$ python -q
>>> import numpy as np
>>> import numpy.linalg as la
>>> np.set_printoptions(suppress=True, linewidth=100)
>>> def rd(a):
...     return np.round(a, 2) + 0
... 
>>> K = np.loadtxt("m.csv", delimiter=",")
>>> print(rd(K))
[[ 0.3   0.18  0.42 -0.06]
 [ 0.18  0.11  0.25 -0.04]
 [ 0.42  0.25  0.58 -0.08]
 [-0.06 -0.04 -0.08  0.01]]
>>> # equal to its transpose
>>> left, sv, Vh = la.svd(K)
>>> evecs = Vh[:(sv > 1e-8).sum()]
>>> rng = np.random.default_rng(3886)
>>> x = K[2] + -3 * K[1] + rng.integers(2) * np.eye(4)[0]
>>> print(rd(x))
[ 0.88 -0.07 -0.17  0.02]
>>> print(rd(la.norm(x - evecs.T @ evecs @ x)))
0.84
>>> print(la.matrix_rank(np.vstack([K, x])))
2
>>> left, sv, Vh = la.svd(K)
>>> print(np.argmax(sv[:-1] / (sv[1:] + 1e-6)) + 1)
1
>>> print(rd(sv))
[1. 0. 0. 0.]
>>> A2 = left[:, :1] @ np.diag(sv[:1]) @ Vh[:1]
>>> print(la.matrix_rank(A2))
1
>>> print(la.matrix_rank(K, rtol=0.05))
1
>>> print(rd(la.norm(K - A2) / la.norm(K)))
0.0
>>> print(rd(A2))
[[ 0.3   0.18  0.42 -0.06]
 [ 0.18  0.11  0.25 -0.04]
 [ 0.42  0.25  0.58 -0.08]
 [-0.06 -0.04 -0.08  0.01]]
>>> print(rd(np.abs(K - A2).max()))
0.0
>>> print(np.unique(K.round(6), axis=0).shape)
(4, 4)
>>> print(rd(np.trace(la.pinv(K) @ K)))
1.0
>>> print(np.allclose(K[:-1].T @ la.lstsq(K[:-1].T, K[-1])[0], K[-1]))
True
>>> print(rd(K @ la.pinv(K) @ K))
[[ 0.3   0.18  0.42 -0.06]
 [ 0.18  0.11  0.25 -0.04]
 [ 0.42  0.25  0.58 -0.08]
 [-0.06 -0.04 -0.08  0.01]]
>>> ev, evecs = la.eigh(K)
>>> x = np.array([3, 2, 2, 3])
>>> print(rd(x @ K @ x))
12.19
>>> print(rd(evecs * np.abs(ev) @ evecs.T))
[[ 0.3   0.18  0.42 -0.06]
 [ 0.18  0.11  0.25 -0.04]
 [ 0.42  0.25  0.58 -0.08]
 [-0.06 -0.04 -0.08  0.01]]
>>> ev, evecs = la.eigh(K)
>>> print(rd(evecs.T @ K @ evecs))
[[0. 0. 0. 0.]
 [0. 0. 0. 0.]
 [0. 0. 0. 0.]
 [0. 0. 0. 1.]]
>>> print(rd(la.eigvalsh(K @ K)))
[0. 0. 0. 1.]
>>> print(rd(ev))
[0. 0. 0. 1.]
>>> print(rd(la.svd(K, compute_uv=False)))
[1. 0. 0. 0.]
